In [1]: import numpy as np

In [2]: import numpy.linalg as la

In [3]: np.set_printoptions(precision=2, suppress=True, linewidth=200)

In [4]: def rd(a):
   ...:     return np.round(a, 2) + 0
   ...: 

In [5]: A = np.load("dump.npy")

In [6]: print(A)
[[-1  0  0]
 [ 0 -2  0]
 [ 0  0 -1]]

In [7]: # symmetric

In [8]: w, V = la.eigh(A)

In [9]: print(w)
[-2. -1. -1.]

In [10]: print((w > 1e-8).sum(), (w < -1e-8).sum())
0 3

In [11]: rng = np.random.default_rng(7)

In [12]: z = rng.permutation(3)

In [13]: print(z)
[0 2 1]

In [14]: B = A[z][:, z]

In [15]: print(B)
[[-1  0  0]
 [ 0 -1  0]
 [ 0  0 -2]]

In [16]: print(np.trace(B))
-4

In [17]: print(np.allclose(B, A))
False

In [18]: print(np.flatnonzero(la.matrix_power((A != 0) + (A.T != 0) + np.eye(3), 3)[2]))
[2]

In [19]: print(rd(la.det(A)))
-2.0

In [20]: print((A != 0).astype(int))
[[1 0 0]
 [0 1 0]
 [0 0 1]]

In [21]: B = np.inv(A)
AttributeError: module 'numpy' has no attribute 'inv'


In [22]: B = A ** -1
ValueError: Integers to negative integer powers are not allowed.


In [23]: B = la.inv(A)

In [24]: print(rd(la.det(A) * la.det(B)))
1.0

In [25]: print(rd(la.cond(A)))
2.0

In [26]: B = np.array([[0, 3, 1, -2], [-3, 0, 0, 0], [2, 0, -1, -2], [3, -2, -1, -2]])

In [27]: feats = np.triu(B, 1)

In [28]: print(feats)
[[ 0  3  1 -2]
 [ 0  0  0  0]
 [ 0  0  0 -2]
 [ 0  0  0  0]]

In [29]: proj = np.triu(np.array([[-1, -2, 2, 0], [2, 0, -2, -2], [1, -2, 1, 0], [2, -1, 0, 2]]), 1) + np.eye(4)

In [30]: B = proj @ feats @ la.inv(proj)

In [31]: print(np.poly(B))
[1. 0. 0. 0. 0.]

In [32]: print(B)
[[ 0.  3.  7.  0.]
 [ 0.  0.  0.  4.]
 [ 0.  0.  0. -2.]
 [ 0.  0.  0.  0.]]

In [33]: print(proj @ feats - feats @ proj)
[[0. 0. 6. 2.]
 [0. 0. 0. 4.]
 [0. 0. 0. 0.]
 [0. 0. 0. 0.]]

In [34]: print(feats @ feats)
[[ 0  0  0 -2]
 [ 0  0  0  0]
 [ 0  0  0  0]
 [ 0  0  0  0]]

In [35]: print([int(la.matrix_rank(la.matrix_power(feats, p))) for p in range(1, 5)])
[2, 1, 0, 0]

In [36]: print(rd(np.sort(la.eigvals(feats))))
[0. 0. 0. 0.]

In [37]: print(la.matrix_power(feats - np.diag(np.diag(feats)), 4))
[[0 0 0 0]
 [0 0 0 0]
 [0 0 0 0]
 [0 0 0 0]]

In [38]: la.inv(feats)
LinAlgError: Singular matrix


In [39]: J = np.load("case8.npy")

In [40]: print(J)
[[  5   1  -6   6]
 [ -3  -2  -2   9]
 [ -1   1   6 -12]]

In [41]: # looks like rank 2

In [42]: U, sv, VT = la.svd(J)

In [43]: V = VT[:(sv > 1e-8).sum()]

In [44]: x0 = J[0] + -2 * J[1] + rng.integers(2) * np.eye(4)[3]

In [45]: print(x0)
[ 11.   5.  -2. -11.]

In [46]: print(np.allclose(V.T @ V @ x0, x0))
False

In [47]: print(rd(la.norm(x0 - V.T @ V @ x0)))
0.38

In [48]: print(rd(V.T @ V))
[[ 0.67  0.24 -0.38 -0.14]
 [ 0.24  0.1  -0.1  -0.14]
 [-0.38 -0.1   0.38 -0.29]
 [-0.14 -0.14 -0.29  0.86]]

In [49]: U, sv = la.svd(J)
ValueError: too many values to unpack (expected 2)


In [50]: U, sv, VT = la.svd(J, full_matrices=False)

In [51]: print((sv > 1e-8).sum())
2

In [52]: print(rd(U.T @ J @ VT.T))
[[18.13  0.    0.  ]
 [ 0.    7.01  0.  ]
 [ 0.    0.    0.  ]]

In [53]: print(rd(U.T @ U))
[[1. 0. 0.]
 [0. 1. 0.]
 [0. 0. 1.]]

In [54]: print(rd(sv))
[18.13  7.01  0.  ]

In [55]: print(np.allclose(U * sv @ VT, J))
True

In [56]: x0 = np.array([-5, 0, 5, 4])

In [57]: print(J @ x0)
[-31  41 -13]

In [58]: print(J @ (2 * x0))
[-62  82 -26]

In [59]: print(J @ np.eye(4)[2])
[-6. -2.  6.]

In [60]: print(la.norm(J @ x0) <= la.norm(J, 2) * la.norm(x0) + 1e-9)
True

In [61]: print(np.sign((J @ x0).round(6)))
[-1  1 -1]

In [62]: def softmax(z):
    ...:     e = np.exp(z - z.max(axis=-1, keepdims=True))
    ...:     return e / e.sum(axis=-1, keepdims=True)
    ...: 

In [63]: print(softmax(J).sum(axis=1))
[1. 1. 1.]

In [64]: print(rd(softmax(J[2] + -1)))
[0.   0.01 0.99 0.  ]

In [65]: scores = J @ J.T / np.sqrt(4)

In [66]: print(softmax(scores).round(6).argmax(axis=1))
[0 1 2]

In [67]: print(rd(softmax(scores)))
[[1. 0. 0.]
 [0. 1. 0.]
 [0. 0. 1.]]

In [68]: print(rd(softmax(scores + np.triu(np.full(scores.shape, -np.inf), 1))))
[[1. 0. 0.]
 [0. 1. 0.]
 [0. 0. 1.]]

In [69]: print(softmax(scores)[2] @ J)
[ -1.   1.   6. -12.]

In [70]: f = np.array([4, -6, 2, 0])

In [71]: mat = np.array([np.roll(f, i) for i in range(4)])

In [72]: print(mat)
[[ 4 -6  2  0]
 [ 0  4 -6  2]
 [ 2  0  4 -6]
 [-6  2  0  4]]

In [73]: # null space of dimension 1

In [74]: print(rd(la.norm(mat, 2) / la.norm(mat)))
0.8

In [75]: print(la.cond(mat) > 100)
True

In [76]: print([round(float(x), 2) for x in la.svd(mat, compute_uv=False)[:3]])
[12.0, 6.32, 6.32]

In [77]: U, sv, VT = la.svd(mat)

In [78]: V = VT[:(sv > 1e-8).sum()]

In [79]: x0 = mat[0] + -3 * mat[2] + rng.integers(2) * np.eye(4)[1]

In [80]: print(x0)
[ -2.  -5. -10.  18.]

In [81]: print(rd(np.diag(V.T @ V)))
[0.75 0.75 0.75 0.75]

In [82]: print(rd(V.T @ V))
[[ 0.75 -0.25 -0.25 -0.25]
 [-0.25  0.75 -0.25 -0.25]
 [-0.25 -0.25  0.75 -0.25]
 [-0.25 -0.25 -0.25  0.75]]

In [83]: print(np.allclose(V.T @ V @ x0, x0))
False

In [84]: X = np.load("out17.npy")

In [85]: print(X)
[[ 0.  0.  1.]
 [ 0.  0. -2.]
 [ 1. -2.  0.]]

In [86]: print(np.all(la.eigvalsh(X) > 0))
False

In [87]: W0 = 4 * np.eye(4) + np.ones((4, 4))

In [88]: print(W0)
[[5. 1. 1. 1.]
 [1. 5. 1. 1.]
 [1. 1. 5. 1.]
 [1. 1. 1. 5.]]

In [89]: x0 = np.ones(4)

In [90]: for _ in range(3):
    ...:     x0 = W0 @ x0
    ...:     x0 /= la.norm(x0)
    ...:     print(round(x0 @ W0 @ x0, 2))
    ...: 
8.0
8.0
8.0

In [91]: print(x0)
[0.5 0.5 0.5 0.5]

In [92]: print(rd(la.eigvalsh(W0)[-1]))
8.0

In [93]: E = np.diag(np.array([0, 1, 0]))

In [94]: print(E)
[[0 0 0]
 [0 1 0]
 [0 0 0]]

In [95]: print(A @ A)
[[1 0 0]
 [0 4 0]
 [0 0 1]]

In [96]: print(la.matrix_power(A - np.diag(np.diag(A)), 3))
[[0 0 0]
 [0 0 0]
 [0 0 0]]

In [97]: print(rd(np.sort(la.eigvals(A))))
[-2. -1. -1.]

In [98]: print(np.prod(np.diag(A)), rd(la.det(A)))
-2 -2.0

In [99]: w, V = la.eigh(E)

In [100]: print(V.T @ E @ V)
[[0. 0. 0.]
 [0. 0. 0.]
 [0. 0. 1.]]

In [101]: print(np.abs(V[:, -1]).round(6).argmax())
1

In [102]: print(w.sum(), np.trace(E))
1.0 1

In [103]: x0 = np.array([0, 3, 3])

In [104]: h1 = np.maximum(E @ x0, 0)

In [105]: print(np.flatnonzero(h1 > 1e-9))
[1]

In [106]: print(h1)
[0 3 0]

In [107]: print(E.T @ h1)
[0 3 0]

In [108]: print(np.maximum(E @ x0, 0) - np.maximum(-E @ x0, 0))
[0 3 0]

In [109]: print(E[:, 0] @ E[:, 2])
0

In [110]: print(E @ E.T)
[[0 0 0]
 [0 1 0]
 [0 0 0]]

In [111]: print(la.matrix_rank(E, rtol=0.1))
1

In [112]: print(la.cond(E) > 100)
True

In [113]: print(np.argsort(-la.norm(E, axis=0).round(6), kind="stable")[:3])
[1 0 2]

In [114]: th = rng.uniform(0, 2 * np.pi, 19)

In [115]: O, _ = la.qr(np.array([[0.9, -1.1], [-2.5, 0.1], [1.9, 1.0]]))

In [116]: data = 10 * np.c_[np.cos(th), np.sin(th)] @ O.T

In [117]: print(rd(data))
[[-8.16  2.89  5.  ]
 [-6.59 -0.73  7.49]
 [ 3.66  4.13 -8.34]
 [-3.01  7.71 -5.62]
 [ 5.87  1.76 -7.91]
 [ 6.69  0.58 -7.41]
 [ 1.13 -7.15  6.9 ]
 [-6.5  -0.87  7.55]
 [-7.21  0.34  6.92]
 [-7.74  1.49  6.15]
 [-0.06 -6.62  7.5 ]
 [ 2.98 -7.7   5.64]
 [ 5.18 -7.79  3.52]
 [-2.53  7.6  -5.98]
 [ 6.82  0.36 -7.31]
 [ 7.42 -6.7   0.03]
 [-2.21  7.52 -6.22]
 [-8.24  3.34  4.58]
 [-8.09  5.55  1.94]]

In [118]: basis = data[[1, 14]].astype(float)

In [119]: for _ in range(5):
     ...:     z = la.norm(data[:, None] - basis, axis=-1).argmin(axis=1)
     ...:     basis = np.array([data[z == j].mean(axis=0) for j in range(2)])
     ...: 

In [120]: print(z)
[0 0 1 1 1 1 0 0 0 0 0 0 0 1 1 1 1 0 0]

In [121]: print(np.abs(basis[1] - basis[0]).argmax())
2

In [122]: print(np.bincount(z))
[11  8]

In [123]: print(rd(basis[1] - basis[0]))
[  6.77   4.44 -11.84]

In [124]: x0 = np.array([3, 2, 1])

In [125]: h1 = np.maximum(data @ x0, 0)

In [126]: print(rd(data.T @ h1))
[ 376.89   29.25 -414.02]

In [127]: cen = data - data.mean(axis=0)

In [128]: U, sv, VT = la.svd(cen, full_matrices=False)

In [129]: print(np.abs(U[:, 0]).argmax())
4

In [130]: print(np.abs(VT[0]).argmax())
2

In [131]: print(la.matrix_rank(cen))
2

In [132]: print(rd((sv ** 2).sum() ** 2 / (sv ** 4).sum()))
1.96

In [133]: dist = la.norm(data[:, None] - data[None], axis=-1)

In [134]: print(dist.mean(axis=1).argmax())
15

In [135]: print((dist + 1e9 * np.eye(19)).round(6).argmin(axis=1))
[17  7  4 13  5 14 10  1  1  8  6  6 11 16  5 12 13  0 17]

In [136]: print(dist.shape)
(19, 19)

In [137]: print(rd(data.mean(axis=0)))
[-1.08  0.3   0.76]

In [138]: print(np.unravel_index(np.abs(data).argmax(), data.shape))
(np.int64(2), np.int64(2))

In [139]: print(la.matrix_rank(data))
2

In [140]: print(rd(la.svd(data, compute_uv=False)))
[33.05 28.42  0.  ]

In [141]: data[:, 3]
IndexError: index 3 is out of bounds for axis 1 with size 3
